$ ipython --no-banner

In [1]: import numpy as np

In [2]: from numpy import linalg as LA

In [3]: np.set_printoptions(suppress=True, linewidth=160)

In [4]: J = np.loadtxt("dump.csv", delimiter=",")

In [5]: print(J)
[[ 0.  0.  1.  0.]
 [-2.  1.  2.  0.]
 [-2.  0.  3.  0.]
 [-3.  0.  3.  1.]]

In [6]: print((J + J.T) / 2)
[[ 0.  -1.  -0.5 -1.5]
 [-1.   1.   1.   0. ]
 [-0.5  1.   3.   1.5]
 [-1.5  0.   1.5  1. ]]

In [7]: print(np.round(np.sort(np.abs(LA.eigvals(J))), 1))
[1. 1. 1. 2.]

In [8]: J.inv()
Traceback (most recent call last):
  Cell In[8], line 1
    J.inv()
AttributeError: 'numpy.ndarray' object has no attribute 'inv'


In [9]: print(round(np.abs(LA.eigvals(J)).max(), 1))
2.0

In [10]: print(np.allclose(J, J.T))
False

In [11]: print(round(float(LA.norm(J, 2)), 1))
6.3

In [12]: print(round(LA.norm(J[2] - J[1]), 1))
1.4

In [13]: print(round(float(LA.norm(J) ** 2 / LA.norm(J, 2) ** 2), 1))
1.1

In [14]: print(J[2] @ J[1])
10.0

In [15]: print(np.round(LA.norm(J, axis=1), 1))
[1.  3.  3.6 4.4]

In [16]: print(LA.norm(J, axis=1).argmax())
3

In [17]: print(round(LA.norm(J, 1), 1), round(LA.norm(J, np.inf), 1))
9.0 7.0

In [18]: M = np.array([[-1.0, 0.0, 0.0, 0.0, 0.0, 0.0, 0.0],
    ...:     [0.0, -1.0, -2.0, 0.0, 0.0, -2.0, 0.0],
    ...:     [0.0, -2.0, -1.0, 0.0, 0.0, -2.0, 0.0],
    ...:     [0.0, 0.0, 0.0, -1.0, -2.0, 0.0, -2.0],
    ...:     [0.0, 0.0, 0.0, -2.0, -1.0, 0.0, -2.0],
    ...:     [0.0, -2.0, -2.0, 0.0, 0.0, -1.0, 0.0],
    ...:     [0.0, 0.0, 0.0, -2.0, -2.0, 0.0, -1.0]])

In [19]: print(M @ M)
[[1. 0. 0. 0. 0. 0. 0.]
 [0. 9. 8. 0. 0. 8. 0.]
 [0. 8. 9. 0. 0. 8. 0.]
 [0. 0. 0. 9. 8. 0. 8.]
 [0. 0. 0. 8. 9. 0. 8.]
 [0. 8. 8. 0. 0. 9. 0.]
 [0. 0. 0. 8. 8. 0. 9.]]

In [20]: w, evecs = LA.eigh(M)

In [21]: x0 = np.array([0, 1, -2, -2, -1, -1, -2])

In [22]: print(x0 @ M @ x0)
-43.0

In [23]: print(np.round(LA.eigvalsh(M[1:, 1:]), 1))
[-5. -5.  1.  1.  1.  1.]

In [24]: mat = np.load("test17.npy")

In [25]: print(mat)
[[ -7.5  -5.8 -28.1  -7.8  22.6]
 [ -1.8 -18.9   3.4 -17.2  17.7]
 [ -1.6 -19.9   3.2 -14.2  17.2]
 [-11.9   1.8  16.8  14.7 -10.6]
 [ -7.8  -4.6 -25.4  -6.3  22. ]
 [ -1.7 -19.1   2.6 -15.5  17.1]
 [ -5.7  -4.3 -27.   -5.4  22.4]
 [ -0.4 -17.4   3.  -15.9  17.8]
 [ -1.3 -17.1   1.1 -14.9  17.5]
 [ -9.1   1.2  14.4  14.5 -11.2]
 [ -2.2 -17.4   2.9 -16.   16.1]
 [-12.6   3.   15.8  13.1 -11.9]
 [ -1.3 -20.2  -0.5 -15.4  17.1]
 [ -1.5 -17.9   2.7 -16.7  18.2]
 [ -9.5   1.4  16.   15.  -11.6]
 [-11.8   1.6  16.7  15.  -12.2]
 [-11.    2.4  15.8  15.   -9.4]
 [ -7.7  -4.4 -26.4  -8.3  22.5]
 [-10.    1.1  14.3  13.7 -11.2]
 [-13.2   4.3  15.2  13.2 -10.9]
 [-10.8   1.6  16.   13.6 -10.2]]

In [26]: rng = np.random.default_rng(450493)

In [27]: Y = mat + rng.integers(-2, 3, (21, 3)) @ rng.integers(-2, 3, (3, 5))

In [28]: print(Y.round(1))
[[  0.5   4.2 -34.1  -9.8  20.6]
 [  2.2 -16.9  -0.6 -13.2  13.7]
 [ -7.6 -24.9   8.2 -16.2  20.2]
 [-17.9  -3.2  21.8  12.7  -7.6]
 [ -7.8  -2.6 -24.4 -10.3  25. ]
 [ -5.7 -21.1   4.6 -15.5  15.1]
 [ -5.7  -5.3 -28.   -2.4  19.4]
 [ -2.4 -20.4   3.  -11.9  13.8]
 [  0.7 -14.1  -0.9 -14.9  15.5]
 [ -9.1   0.2  15.4  13.5  -8.2]
 [  5.8  -8.4  -3.1 -17.   14.1]
 [ -6.6   8.   10.8  15.1 -14.9]
 [ -1.3 -22.2  -1.5 -11.4  14.1]
 [ -1.5 -15.9   3.7 -20.7  21.2]
 [ -7.5   2.4  16.   13.   -7.6]
 [-11.8   0.6  17.7  14.   -9.2]
 [-11.    3.4  15.8  14.   -9.4]
 [-11.7 -10.4 -23.4  -6.3  23.5]
 [ -8.    5.1  11.3  14.7 -16.2]
 [-13.2   3.3  15.2  14.2 -10.9]
 [-10.8   1.6  14.   17.6 -16.2]]

In [29]: print(np.round(Y - mat, 1))
[[ 8. 10. -6. -2. -2.]
 [ 4.  2. -4.  4. -4.]
 [-6. -5.  5. -2.  3.]
 [-6. -5.  5. -2.  3.]
 [ 0.  2.  1. -4.  3.]
 [-4. -2.  2.  0. -2.]
 [ 0. -1. -1.  3. -3.]
 [-2. -3.  0.  4. -4.]
 [ 2.  3. -2.  0. -2.]
 [ 0. -1.  1. -1.  3.]
 [ 8.  9. -6. -1. -2.]
 [ 6.  5. -5.  2. -3.]
 [ 0. -2. -1.  4. -3.]
 [ 0.  2.  1. -4.  3.]
 [ 2.  1.  0. -2.  4.]
 [ 0. -1.  1. -1.  3.]
 [ 0.  1.  0. -1.  0.]
 [-4. -6.  3.  2.  1.]
 [ 2.  4. -3.  1. -5.]
 [ 0. -1.  0.  1.  0.]
 [ 0.  0. -2.  4. -6.]]

In [30]: print(LA.matrix_rank(Y - mat, tol=1e-8))
3
